% python3 -q
>>> import numpy as np
>>> np.set_printoptions(suppress=True, linewidth=100)
>>> rng = np.random.default_rng(413221)
>>> labels = rng.integers(0, 2, 6)
>>> arr = (labels[:, None] == labels) * -1 + np.eye(6)
>>> arr
array([[ 0.,  0., -1.,  0., -1.,  0.],
       [ 0.,  0.,  0., -1.,  0., -1.],
       [-1.,  0.,  0.,  0., -1.,  0.],
       [ 0., -1.,  0.,  0.,  0., -1.],
       [-1.,  0., -1.,  0.,  0.,  0.],
       [ 0., -1.,  0., -1.,  0.,  0.]])
>>> ev, V = np.linalg.eigh(arr)
>>> np.unique(ev.round(6) + 0, return_counts=True)[1]
array([2, 4])
>>> np.round(np.linalg.eigvalsh(arr @ arr), 3)
array([1., 1., 1., 1., 4., 4.])
>>> (ev > 1e-8).sum(), (ev < -1e-8).sum()
(np.int64(4), np.int64(2))
>>> round(ev.sum(), 3), np.trace(arr)
(np.float64(0.0), np.float64(0.0))
>>> A2 = np.linalg.inv(arr)
>>> A2
array([[ 0.5, -0. , -0.5, -0. , -0.5, -0. ],
       [-0. ,  0.5, -0. , -0.5, -0. , -0.5],
       [-0.5, -0. ,  0.5, -0. , -0.5, -0. ],
       [-0. , -0.5, -0. ,  0.5, -0. , -0.5],
       [-0.5,  0. , -0.5,  0. ,  0.5,  0. ],
       [ 0. , -0.5,  0. , -0.5,  0. ,  0.5]])
>>> np.round(np.linalg.det(arr) * np.linalg.det(A2), 3)
np.float64(1.0)
>>> np.round(np.linalg.det(arr) * A2, 3)
array([[ 2., -0., -2., -0., -2., -0.],
       [-0.,  2., -0., -2., -0., -2.],
       [-2., -0.,  2., -0., -2., -0.],
       [-0., -2., -0.,  2., -0., -2.],
       [-2.,  0., -2.,  0.,  2.,  0.],
       [ 0., -2.,  0., -2.,  0.,  2.]])
>>> (np.abs(A2) > 1e-9).astype(int)
array([[1, 0, 1, 0, 1, 0],
       [0, 1, 0, 1, 0, 1],
       [1, 0, 1, 0, 1, 0],
       [0, 1, 0, 1, 0, 1],
       [1, 0, 1, 0, 1, 0],
       [0, 1, 0, 1, 0, 1]])
>>> np.round(np.sort(np.abs(np.fft.fft(A2[0]))), 3), np.round(np.sort(np.linalg.svd(A2, compute_uv=False)), 3)
(array([0.5, 0.5, 1. , 1. , 1. , 1. ]), array([0.5, 0.5, 1. , 1. , 1. , 1. ]))
>>> np.round(np.fft.fft(A2[0]), 3)
array([-0.5+0.j,  1. +0.j,  1. +0.j, -0.5+0.j,  1. +0.j,  1. +0.j])
>>> A2 @ (-1.0) ** np.arange(6)
array([-0.5,  0.5, -0.5,  0.5, -0.5,  0.5])
>>> mat = np.load("case12.npy")
>>> mat
array([[-0.7, -1.1, -0.3,  1.5, -1.5,  0.7],
       [ 1.2,  0. ,  0.8,  1.3, -1.2, -1.3],
       [-1.2, -1.2,  0.5, -2.5,  1.8, -0.6],
       [ 0.8,  1.6, -0.2,  0.1,  1.5,  1.1],
       [-0.6, -0.8, -2. ,  0.3,  2.1, -2.4],
       [-1.1, -1.1, -0.3,  1.2,  0.9, -0.2]])
>>> np.round(np.sort(np.abs(np.linalg.eigvals(mat))), 3)
array([0.74 , 0.74 , 2.255, 2.802, 2.802, 3.255])
>>> np.round((mat - mat.T) / 2, 3)
array([[ 0.  , -1.15,  0.45,  0.35, -0.45,  0.9 ],
       [ 1.15,  0.  ,  1.  , -0.15, -0.2 , -0.1 ],
       [-0.45, -1.  ,  0.  , -1.15,  1.9 , -0.15],
       [-0.35,  0.15,  1.15,  0.  ,  0.6 , -0.05],
       [ 0.45,  0.2 , -1.9 , -0.6 ,  0.  , -1.65],
       [-0.9 ,  0.1 ,  0.15,  0.05,  1.65,  0.  ]])
>>> np.round(np.linalg.det(mat), 3)
np.float64(-31.575)
>>> np.round((mat + mat.T) / 2, 3)
array([[-0.7 ,  0.05, -0.75,  1.15, -1.05, -0.2 ],
       [ 0.05,  0.  , -0.2 ,  1.45, -1.  , -1.2 ],
       [-0.75, -0.2 ,  0.5 , -1.35, -0.1 , -0.45],
       [ 1.15,  1.45, -1.35,  0.1 ,  0.9 ,  1.15],
       [-1.05, -1.  , -0.1 ,  0.9 ,  2.1 , -0.75],
       [-0.2 , -1.2 , -0.45,  1.15, -0.75, -0.2 ]])
>>> labels = rng.permutation(6)
>>> labels
array([4, 3, 5, 1, 2, 0])
>>> A2 = mat[labels][:, labels]
>>> A2
array([[ 2.1,  0.3, -2.4, -0.8, -2. , -0.6],
       [ 1.5,  0.1,  1.1,  1.6, -0.2,  0.8],
       [ 0.9,  1.2, -0.2, -1.1, -0.3, -1.1],
       [-1.2,  1.3, -1.3,  0. ,  0.8,  1.2],
       [ 1.8, -2.5, -0.6, -1.2,  0.5, -1.2],
       [-1.5,  1.5,  0.7, -1.1, -0.3, -0.7]])
>>> np.diag(A2)
array([ 2.1,  0.1, -0.2,  0. ,  0.5, -0.7])
>>> np.round(np.sort(np.abs(np.linalg.eigvals(A2))), 3)
array([0.74 , 0.74 , 2.255, 2.802, 2.802, 3.255])
